>>> import numpy as np
>>> import numpy.linalg as la
>>> np.set_printoptions(suppress=True, linewidth=140)
>>> F = np.loadtxt("out17.csv", delimiter=",")
>>> print(F.round(2))
[[-1.03 -2.24 -1.34 -4.11  0.34  0.3 ]
 [ 2.44 -0.3  -0.18  3.46 -1.96  1.76]
 [ 1.55  1.64  0.99  4.25 -0.87  0.3 ]
 [-0.28  3.07  1.84  2.99  0.86 -1.55]
 [-1.89  2.82  1.69  0.21  2.06 -2.51]
 [-1.66 -1.49 -0.89 -4.25  0.99 -0.45]
 [-2.13 -0.64 -0.38 -4.03  1.53 -1.14]
 [ 0.84  2.42  1.45  4.01 -0.15 -0.51]
 [ 1.57  1.62  0.97  4.25 -0.89  0.33]
 [-0.93 -2.33 -1.4  -4.06  0.24  0.42]
 [-1.64  3.    1.8   0.8   1.9  -2.42]
 [-1.32  3.12  1.87  1.44  1.67 -2.27]
 [-2.51  1.55  0.93 -2.17  2.27 -2.36]
 [ 0.68 -3.16 -1.89 -2.47 -1.18  1.86]
 [-0.38  3.1   1.86  2.87  0.94 -1.63]
 [-0.46  3.12  1.87  2.78  1.   -1.69]
 [-2.53  1.08  0.65 -2.73  2.2  -2.17]
 [-2.45  0.35  0.21 -3.42  1.98 -1.79]
 [-0.38 -2.76 -1.66 -3.67 -0.28  0.97]
 [-0.71 -2.53 -1.52 -3.92  0.03  0.65]
 [-2.52  1.47  0.88 -2.27  2.26 -2.33]
 [-1.89  2.82  1.69  0.22  2.05 -2.51]
 [ 1.6  -3.01 -1.81 -0.88 -1.87  2.41]
 [ 2.08 -2.63 -1.58  0.29 -2.16  2.55]
 [ 2.34 -2.2  -1.32  1.18 -2.27  2.53]
 [-1.73 -1.39 -0.83 -4.24  1.06 -0.54]
 [ 2.48 -1.72 -1.03  1.94 -2.29  2.42]
 [-0.27 -2.82 -1.69 -3.58 -0.38  1.08]
 [ 2.23  0.41  0.24  3.92 -1.65  1.31]
 [-2.53  1.27  0.76 -2.52  2.23 -2.25]]
>>> # null space of dimension 4
>>> Ac = F - F.mean(axis=0)
>>> vecs = la.svd(Ac)[2][:2]
>>> M2 = Ac - Ac @ vecs.T @ vecs
>>> print(np.round((Ac @ vecs.T).std(axis=0), 2))
[3.62 3.36]
>>> print(la.norm(M2, axis=1).round(6).argmax())
0
>>> print(np.round(np.diag(vecs.T @ vecs), 2))
[0.26 0.4  0.14 0.72 0.21 0.26]
>>> print(np.round(np.cov(Ac @ vecs.T, rowvar=False), 2) + 0)
[[13.58  0.  ]
 [ 0.   11.69]]
>>> J = np.array([[0, -1, 1, -1, -1, -1, 0],
...     [-2, -3, -1, -3, -3, -3, -2],
...     [-1, -2, 0, -2, -2, -2, -1],
...     [-2, -3, -1, -3, -3, -3, -2],
...     [-2, -3, -1, -3, -3, -3, -2],
...     [-1, -2, 0, -2, -2, -2, -1],
...     [4, 3, 5, 3, 3, 3, 4],
...     [0, -1, 1, -1, -1, -1, 0],
...     [2, 1, 3, 1, 1, 1, 2]])
>>> print(J)
[[ 0 -1  1 -1 -1 -1  0]
 [-2 -3 -1 -3 -3 -3 -2]
 [-1 -2  0 -2 -2 -2 -1]
 [-2 -3 -1 -3 -3 -3 -2]
 [-2 -3 -1 -3 -3 -3 -2]
 [-1 -2  0 -2 -2 -2 -1]
 [ 4  3  5  3  3  3  4]
 [ 0 -1  1 -1 -1 -1  0]
 [ 2  1  3  1  1  1  2]]
>>> # rank 2
>>> print(np.argsort(-la.norm(J, axis=0).round(6), kind="stable")[:3])
[1 3 4]
>>> print(np.allclose(J[:-1].T @ la.lstsq(J[:-1].T, J[-1])[0], J[-1]))
True
>>> print(np.unique(J.round(6), axis=0).shape)
(5, 7)
>>> U, s, vt = la.svd(J)
>>> vecs = vt[:(s > 1e-8).sum()]
>>> rng = np.random.default_rng(96937)
>>> x = J[7] + -2 * J[1] + rng.integers(2) * np.eye(7)[5]
>>> print(x)
[4. 5. 3. 5. 5. 5. 4.]
>>> print(la.matrix_rank(np.vstack([J, x])))
2
>>> print(np.round(np.diag(vecs.T @ vecs), 2))
[0.19 0.23 0.69 0.23 0.23 0.23 0.19]
>>> print(np.diff(J, axis=0))
[[-2 -2 -2 -2 -2 -2 -2]
 [ 1  1  1  1  1  1  1]
 [-1 -1 -1 -1 -1 -1 -1]
 [ 0  0  0  0  0  0  0]
 [ 1  1  1  1  1  1  1]
 [ 5  5  5  5  5  5  5]
 [-4 -4 -4 -4 -4 -4 -4]
 [ 2  2  2  2  2  2  2]]
>>> print(np.round(la.svd(J, compute_uv=False), 2) + 0)
[16.29  5.44  0.    0.    0.    0.    0.  ]
>>> print(la.matrix_rank(J))
2
>>> print(np.count_nonzero(J))
57
>>> print(J.shape)
(9, 7)
>>> print(J - J[0])
[[ 0  0  0  0  0  0  0]
 [-2 -2 -2 -2 -2 -2 -2]
 [-1 -1 -1 -1 -1 -1 -1]
 [-2 -2 -2 -2 -2 -2 -2]
 [-2 -2 -2 -2 -2 -2 -2]
 [-1 -1 -1 -1 -1 -1 -1]
 [ 4  4  4  4  4  4  4]
 [ 0  0  0  0  0  0  0]
 [ 2  2  2  2  2  2  2]]
>>> t = np.radians(30)
>>> R = np.eye(7)
>>> R[5, 5] = R[6, 6] = np.cos(t)
>>> R[5, 6], R[6, 5] = -np.sin(t), np.sin(t)
>>> print(R.round(2))
[[ 1.    0.    0.    0.    0.    0.    0.  ]
 [ 0.    1.    0.    0.    0.    0.    0.  ]
 [ 0.    0.    1.    0.    0.    0.    0.  ]
 [ 0.    0.    0.    1.    0.    0.    0.  ]
 [ 0.    0.    0.    0.    1.    0.    0.  ]
 [ 0.    0.    0.    0.    0.    0.87 -0.5 ]
 [ 0.    0.    0.    0.    0.    0.5   0.87]]
>>> M2 = J @ R.T
>>> print(np.allclose(la.norm(J, axis=1), la.norm(M2, axis=1)))
True
>>> print(M2.round(2))
[[ 0.   -1.    1.   -1.   -1.   -0.87 -0.5 ]
 [-2.   -3.   -1.   -3.   -3.   -1.6  -3.23]
 [-1.   -2.    0.   -2.   -2.   -1.23 -1.87]
 [-2.   -3.   -1.   -3.   -3.   -1.6  -3.23]
 [-2.   -3.   -1.   -3.   -3.   -1.6  -3.23]
 [-1.   -2.    0.   -2.   -2.   -1.23 -1.87]
 [ 4.    3.    5.    3.    3.    0.6   4.96]
 [ 0.   -1.    1.   -1.   -1.   -0.87 -0.5 ]
 [ 2.    1.    3.    1.    1.   -0.13  2.23]]
>>> feats = np.array([[-0.29, 1.0, -0.78, -0.96],
...     [1.0, -1.63, 0.49, -1.26],
...     [-0.78, 0.49, 2.77, -0.5],
...     [-0.96, -1.26, -0.5, -1.85]])
>>> x = np.array([2, 2, 2, 2, 0, -1, 1])
>>> print((J * x).sum(axis=1))
[ -1 -17  -9 -17 -17  -9  31  -1  15]
>>> print(J @ np.ones(7))
[ -3. -17. -10. -17. -17. -10.  25.  -3.  11.]
>>> print((J @ x).argmax())
6
>>> print(np.einsum("ij,j->i", J, x))
[ -1 -17  -9 -17 -17  -9  31  -1  15]
>>> print(np.sign((J @ x).round(6)))
[-1 -1 -1 -1 -1 -1  1 -1  1]
>>> print((feats + feats.T) / 2)
[[-0.29  1.   -0.78 -0.96]
 [ 1.   -1.63  0.49 -1.26]
 [-0.78  0.49  2.77 -0.5 ]
 [-0.96 -1.26 -0.5  -1.85]]
>>> print(np.round(np.sort(np.abs(la.eigvals(feats))), 2))
[1.   2.   3.   3.01]
>>> print(np.round(la.det(feats), 2))
18.09
>>> print(np.trace(feats))
-1.0
>>> print(round(float(np.abs(la.eigvals(feats)).max()), 2))
3.01
>>> w1 = np.array([[-3, 2, -2], [-1, -2, 3], [0, 2, -2], [-3, 3, 3]])
>>> b = np.array([-1, -3, 2])
>>> hid = np.maximum(feats @ w1 + b, 0)
>>> print((hid > 0).mean(axis=0))
[1.   0.   0.25]
>>> print((hid > 0).astype(int))
[[1 0 1]
 [1 0 0]
 [1 0 0]
 [1 0 0]]
>>> print(la.matrix_rank(hid))
2
>>> print(hid.round(2))
[[1.75 0.   4.26]
 [1.41 0.   0.  ]
 [2.35 0.   0.  ]
 [8.69 0.   0.  ]]
>>> basis = np.array([[4, 9, -5], [-2, 9, -3], [-5, 9, 7]])
>>> print((hid @ basis).round(6).argmax(axis=1))
[1 1 1 1]
>>> print(np.round(hid @ basis, 2))
[[-14.3   54.09  21.07]
 [  5.64  12.69  -7.05]
 [  9.4   21.15 -11.75]
 [ 34.76  78.21 -43.45]]
>>> rk = la.matrix_rank(hid)
>>> print(rk)
2
>>> ns = la.svd(hid)[2][rk:].T
>>> print([int(la.matrix_rank(hid[:i])) for i in range(1, len(hid) + 1)])
[1, 2, 2, 2]
>>> print(np.round(hid @ ns, 2) + 0)
[[0.]
 [0.]
 [0.]
 [0.]]
>>> print(np.round(ns[:, 0] / ns[np.abs(ns[:, 0]).round(6).argmax(), 0], 2) + 0)
[0. 1. 0.]
>>> data = np.array([[1, 3, 0, 0, 1, 3, 0, 0],
...     [3, 10, 0, 2, 6, 12, 1, 1],
...     [0, 0, 0, 0, 0, 0, 0, 0],
...     [0, 2, 0, 4, 6, 6, 2, 2],
...     [1, 6, 0, 6, 10, 12, 3, 3],
...     [3, 12, 0, 6, 12, 18, 3, 3],
...     [0, 1, 0, 2, 3, 3, 1, 1],
...     [0, 1, 0, 2, 3, 3, 1, 1]])
>>> # column 7 repeats column 6
>>> print(la.cond(data) > 100)
True
>>> print(np.argsort(-la.norm(data, axis=0).round(6), kind="stable")[:3])
[5 4 1]
>>> rk = la.matrix_rank(data)
>>> print(rk)
2
>>> ns = la.svd(data)[2][rk:].T
>>> print(la.matrix_rank(data.T @ data), la.matrix_rank(data @ data.T))
2 2
>>> m1 = np.array([[3, -3, 1, 1, 0, 0, 2],
...     [0, -2, 0, 2, 0, 3, 3],
...     [0, 0, -2, 3, 2, 2, 0],
...     [0, 0, 0, -2, 1, -2, 0],
...     [0, 0, 0, 0, 3, -3, -2],
...     [0, 0, 0, 0, 0, 0, -1],
...     [0, 0, 0, 0, 0, 0, -2]])
>>> t = np.radians(45)
>>> R = np.eye(7)
>>> R[3, 3] = R[1, 1] = np.cos(t)
>>> R[3, 1], R[1, 3] = -np.sin(t), np.sin(t)
>>> print(R.round(2))
[[ 1.    0.    0.    0.    0.    0.    0.  ]
 [ 0.    0.71  0.    0.71  0.    0.    0.  ]
 [ 0.    0.    1.    0.    0.    0.    0.  ]
 [ 0.   -0.71  0.    0.71  0.    0.    0.  ]
 [ 0.    0.    0.    0.    1.    0.    0.  ]
 [ 0.    0.    0.    0.    0.    1.    0.  ]
 [ 0.    0.    0.    0.    0.    0.    1.  ]]
>>> M2 = m1 @ R.T
>>> print(M2.round(2) + 0)
[[ 3.   -1.41  1.    2.83  0.    0.    2.  ]
 [ 0.    0.    0.    2.83  0.    3.    3.  ]
 [ 0.    2.12 -2.    2.12  2.    2.    0.  ]
 [ 0.   -1.41  0.   -1.41  1.   -2.    0.  ]
 [ 0.    0.    0.    0.    3.   -3.   -2.  ]
 [ 0.    0.    0.    0.    0.    0.   -1.  ]
 [ 0.    0.    0.    0.    0.    0.   -2.  ]]
>>> print(np.allclose(m1 @ m1.T, M2 @ M2.T))
True
>>> M2 = la.inv(R)
>>> print(M2.round(2))
[[ 1.    0.    0.    0.    0.    0.    0.  ]
 [ 0.    0.71  0.   -0.71  0.    0.    0.  ]
 [ 0.    0.    1.    0.    0.    0.    0.  ]
 [ 0.    0.71  0.    0.71  0.    0.    0.  ]
 [ 0.    0.    0.    0.    1.    0.    0.  ]
 [ 0.    0.    0.    0.    0.    1.    0.  ]
 [ 0.    0.    0.    0.    0.    0.    1.  ]]
>>> print(np.round(R @ M2, 2) + 0)
[[1. 0. 0. 0. 0. 0. 0.]
 [0. 1. 0. 0. 0. 0. 0.]
 [0. 0. 1. 0. 0. 0. 0.]
 [0. 0. 0. 1. 0. 0. 0.]
 [0. 0. 0. 0. 1. 0. 0.]
 [0. 0. 0. 0. 0. 1. 0.]
 [0. 0. 0. 0. 0. 0. 1.]]
>>> K = np.array([[22, -14, -14, 6, -16],
...     [-14, 20, 3, -5, 10],
...     [-14, 3, 13, 1, 10],
...     [6, -5, 1, 21, -6],
...     [-16, 10, 10, -6, 12]])
>>> # symmetric
>>> w, vecs = la.eigh(K)
>>> print(np.round(la.eigvalsh(K + -3 * np.eye(5)), 2))
[-3.   -2.86  9.74 17.76 51.36]
>>> print(np.round(vecs.T @ vecs, 2) + 0)
[[1. 0. 0. 0. 0.]
 [0. 1. 0. 0. 0.]
 [0. 0. 1. 0. 0.]
 [0. 0. 0. 1. 0.]
 [0. 0. 0. 0. 1.]]
>>> print(w.round(2) + 0)
[ 0.    0.14 12.74 20.76 54.36]
>>> print(np.round(np.abs(vecs[:, -1]), 2))
[0.62 0.46 0.35 0.25 0.46]
